% ipython --no-banner

In [1]: import numpy as np

In [2]: np.set_printoptions(precision=1, suppress=True, linewidth=100, legacy="1.25")

In [3]: rnd = lambda a: np.round(a, 1) + 0

In [4]: arr = np.loadtxt("layer18.csv", delimiter=",")

In [5]: print(arr)
[[  2.   1.   0.  -2.   0.   1.  -3.  -1.  -3.   1.  -2.   2.   1.   1.  -3.]
 [  0.  19.   2.  -1.   3.   2.   3.   2.  -1.  -1.   3.   1.   2.   3.   1.]
 [ -3.   3. -20.   3.  -1.  -2.   3.  -1.   3.  -2.   1.  -3.   2.  -2.  -2.]
 [  0.  -2.  -3. -40.  -3.  -2.  -2.  -2.   2.   1.  -3.   2.   1.   3.  -3.]
 [  3.   3.   3.   2. -19.  -2.   0.  -3.  -2.  -2.   2.   3.   3.   0.  -1.]
 [ -1.   1.   3.  -1.  -3.   0.   0.  -1.  -3.  -1.  -3.   2.  -2.   2.   2.]
 [  2.   2.   1.  -2.  -2.  -1.   2.   0.   0.   0.  -3.  -1.  -1.  -3.   0.]
 [  2.   0.   1.   3.  -1.  -1.   0.  -1.  -1.   2.  -3.   1.  -1.  -2.  -1.]
 [  2.   3.   1.   3.   0.   3.  -3.  -1.  21.  -2.  -1.   2.  -1.   1.   1.]
 [ -3.   1.  -1.  -1.   2.   2.   3.  -2.  -2.  41.  -1.   1.   3.   1.  -3.]
 [  0.  -3.   0.  -3.   2.   0.   2.  -2.  -3.   0.   3.   1.  -2.   3.  -3.]
 [  3.  -2.   1.  -1.  -2.  -3.   1.   0.  -3.   3.   2. -39.   2.  -1.  -1.]
 [ -3.   1.  -2.   0.   1.   3.   0.   2.  -3.   3.  -1.  -3. -41.   2.   3.]
 [ -2.  -2.   3.  -3.  -1.  -3.   0.   1.  -3.  -3.   3.   1.  -1. -41.   2.]
 [ -3.  -3.  -1.  -1.  -3.   3.   2.  -1.  -1.   2.   1.   3.  -3.  -3.  20.]]

In [6]: rng = np.random.default_rng(16499)

In [7]: lab = rng.permutation(15)

In [8]: out = arr[:, lab] * rng.choice([-1, 1], 15)

In [9]: out
Out[9]: 
array([[  3.,  -1.,   3.,  -1.,  -2.,  -2.,   1.,   1.,   1.,  -1.,  -0.,  -2.,   3.,   0.,   2.],
       [  1.,   2.,  -1.,  -2.,  -0.,  -1.,  -1.,   3.,  19.,  -2.,  -2.,  -1.,  -3.,   3.,  -3.],
       [ -3.,  -1.,   2.,  -2.,   3.,   3.,  -2.,  -2.,   3.,   2.,  20.,   3.,  -3.,  -1.,  -1.],
       [ -2.,  -2.,   3.,  -1.,  -0., -40.,   1.,   3.,  -2.,   2.,   3.,  -2.,   2.,  -3.,   3.],
       [  2.,  -3.,   1.,  -3.,  -3.,   2.,  -2.,   0.,   3.,   2.,  -3.,  -3.,  -0., -19.,  -2.],
       [  3.,  -1.,  -2.,   2.,   1.,  -1.,  -1.,   2.,   1.,  -0.,  -3.,  -2.,  -0.,  -3.,   3.],
       [ -0.,   0.,  -0.,   1.,  -2.,  -2.,   0.,  -3.,   2.,   1.,  -1.,   1.,  -2.,  -2.,   3.],
       [  1.,  -1.,   1.,   1.,  -2.,   3.,   2.,  -2.,   0.,   1.,  -1.,  -1.,  -0.,  -1.,   3.],
       [-21.,  -1.,  -1.,   1.,  -2.,   3.,  -2.,   1.,   3.,  -3.,  -1.,  -2.,   3.,   0.,   1.],
       [  2.,  -2.,   3.,  -3.,   3.,  -1.,  41.,   1.,   1.,  -2.,   1.,  -1.,  -3.,   2.,   1.],
       [  3.,  -2.,   3.,   2.,  -0.,  -3.,   0.,   3.,  -3.,  -0.,  -0.,  -1.,  -2.,   2.,  -3.],
       [  3.,   0.,   1.,  -2.,  -3.,  -1.,   3.,  -1.,  -2.,   3.,  -1.,  39.,  -1.,  -2.,  -2.],
       [  3.,   2.,  -3.,  41.,   3.,   0.,   3.,   2.,   1.,  -3.,   2.,   3.,  -0.,   1.,   1.],
       [  3.,   1.,  -2.,   1.,   2.,  -3.,  -3., -41.,  -2.,   3.,  -3.,  -1.,  -0.,  -1.,  -3.],
       [  1.,  -1., -20.,   3.,   3.,  -1.,   2.,  -3.,  -3.,  -3.,   1.,  -3.,  -2.,  -3.,  -1.]])

In [10]: U, _, vt = np.linalg.svd(arr.T @ out)

In [11]: lab
Out[11]: array([ 8,  7, 14, 12,  0,  3,  9, 13,  1,  5,  2, 11,  6,  4, 10])
